In [1]: import numpy as np

In [2]: np.set_printoptions(precision=2, suppress=True, linewidth=140, floatmode="fixed")

In [3]: tidy = lambda a: np.round(a, 2) + 0

In [4]: X = np.load("layer10.npy")

In [5]: X
Out[5]: 
array([[ 2, -1,  3],
       [-2,  2, -2],
       [ 0, -1,  3],
       [ 3,  2,  0]])

In [6]: proj = X @ np.linalg.solve(X.T @ X, X.T)

In [7]: np.linalg.matrix_rank(np.eye(4) - proj)
Out[7]: np.int64(1)

In [8]: tidy(proj)
Out[8]: 
array([[ 0.45, -0.28,  0.37,  0.18],
       [-0.28,  0.86,  0.18,  0.09],
       [ 0.37,  0.18,  0.75, -0.12],
       [ 0.18,  0.09, -0.12,  0.94]])

In [9]: vec = np.array([3, 2, 0])

In [10]: rhs = X @ vec

In [11]: beta, lr = np.zeros(3), 1 / np.linalg.norm(X, 2) ** 2

In [12]: for i in range(6):
    ...:     beta -= lr * X.T @ (X @ beta - rhs)
    ...:     if i % 1 == 0: print(i, round(np.linalg.norm(X @ beta - rhs), 2))
    ...: 
0 7.51
1 4.32
2 2.49
3 1.45
4 0.87
5 0.55

In [13]: tidy(np.linalg.cond(X))
Out[13]: np.float64(3.8)

In [14]: other = np.c_[X[:, :2] @ np.array([[2, 2], [2, 0]]), np.array([-2, 2, 0, -1])]

In [15]: other
Out[15]: 
array([[ 2,  4, -2],
       [ 0, -4,  2],
       [-2,  0,  0],
       [10,  6, -1]])

In [16]: np.linalg.matrix_rank(np.c_[X, other])
Out[16]: np.int64(4)

In [17]: F = np.loadtxt("a.csv", delimiter=",")

In [18]: tidy(F)
Out[18]: 
array([[-0.54,  0.36,  0.54,  0.33, -0.42],
       [ 0.24, -0.40, -0.25,  0.17, -0.83],
       [ 0.03, -0.11, -0.22,  0.92,  0.31],
       [ 0.00,  0.75, -0.64,  0.00, -0.17],
       [-0.81, -0.36, -0.44, -0.14,  0.05]])

In [19]: # orthonormal columns

In [20]: vec = np.array([0, 0, 2, 2, 2])

In [21]: tidy(np.linalg.norm(vec)), tidy(np.linalg.norm(F @ vec))
Out[21]: (np.float64(3.46), np.float64(3.46))

In [22]: 5 - np.linalg.matrix_rank(F - np.eye(5), tol=1e-8)
Out[22]: np.int64(1)

In [23]: tidy(np.linalg.inv(F))
Out[23]: 
array([[-0.54,  0.24,  0.03,  0.00, -0.81],
       [ 0.36, -0.40, -0.11,  0.75, -0.36],
       [ 0.54, -0.25, -0.22, -0.64, -0.44],
       [ 0.33,  0.17,  0.92,  0.00, -0.14],
       [-0.42, -0.83,  0.31, -0.17,  0.05]])

In [24]: tidy(F.T @ (F @ vec))
Out[24]: array([0.00, 0.00, 2.00, 2.00, 2.00])

In [25]: tidy(np.abs(np.linalg.eigvals(F)))
Out[25]: array([1.00, 1.00, 1.00, 1.00, 1.00])

In [26]: [p for p in range(1, 25) if np.allclose(np.linalg.matrix_power(F, p), np.eye(5))]
Out[26]: []

In [27]: tidy(np.abs(np.linalg.eigvals(F)).max())
Out[27]: np.float64(1.0)

In [28]: tidy((F - F.T) / 2)
Out[28]: 
array([[ 0.00,  0.06,  0.25,  0.17,  0.19],
       [-0.06,  0.00, -0.07, -0.29, -0.23],
       [-0.25,  0.07,  0.00,  0.78,  0.38],
       [-0.17,  0.29, -0.78,  0.00, -0.02],
       [-0.19,  0.23, -0.38,  0.02,  0.00]])

In [29]: np.allclose(F, F.T)
Out[29]: False
